>>> import numpy as np
>>> from numpy import linalg as LA
>>> np.set_printoptions(precision=2, suppress=True, linewidth=140)
>>> m1 = np.array([[-2, -1, 3],
...     [-3, 2, 2],
...     [-2, -2, 2],
...     [-3, 3, 2],
...     [1, -1, 3],
...     [2, 1, -2],
...     [0, -2, 2]])
>>> m1[-1] = m1[0] + 5 * m1[1]
>>> print(m1)
[[ -2  -1   3]
 [ -3   2   2]
 [ -2  -2   2]
 [ -3   3   2]
 [  1  -1   3]
 [  2   1  -2]
 [-17   9  13]]
>>> proj = m1 @ LA.solve(m1.T @ m1, m1.T)
>>> print(round(float(np.trace(proj)), 2))
3.0
>>> print(proj @ m1[:, 1])
[-1.  2. -2.  3. -1.  1.  9.]
>>> print(np.round((np.eye(7) - proj) @ m1, 2) + 0)
[[0. 0. 0.]
 [0. 0. 0.]
 [0. 0. 0.]
 [0. 0. 0.]
 [0. 0. 0.]
 [0. 0. 0.]
 [0. 0. 0.]]
>>> print(np.diag(proj))
[0.25 0.04 0.5  0.15 0.93 0.22 0.92]
>>> print(np.round(LA.eigvalsh(proj), 2) + 0)
[0. 0. 0. 0. 1. 1. 1.]
>>> u, v = m1[2], m1[4]
>>> print(u @ v)
6
>>> print(u @ u)
12
>>> p = (u @ v) / (u @ u) * u
>>> print(LA.matrix_rank(np.outer(u, v)))
1
>>> print(p)
[-1. -1.  1.]
>>> print((v - p) @ u)
0.0
>>> print(np.outer(u, v))
[[-2  2 -6]
 [-2  2 -6]
 [ 2 -2  6]]
>>> B = np.c_[m1[:, :1] @ np.array([[1]]), np.array([5, 2, 0, -1, 1, -9, 7])]
>>> print(B)
[[ -2   5]
 [ -3   2]
 [ -2   0]
 [ -3  -1]
 [  1   1]
 [  2  -9]
 [-17   7]]
>>> print(LA.matrix_rank(np.c_[m1, B]))
4
>>> print(LA.matrix_rank(B))
2
>>> print(LA.norm(LA.qr(m1)[0].T @ B, axis=0) ** 2 / ((B ** 2).sum(axis=0) + 1e-12))
[1.   0.65]
>>> print(np.round(LA.norm(B - m1 @ LA.lstsq(m1, B)[0], axis=0), 2) + 0)
[0.   7.48]
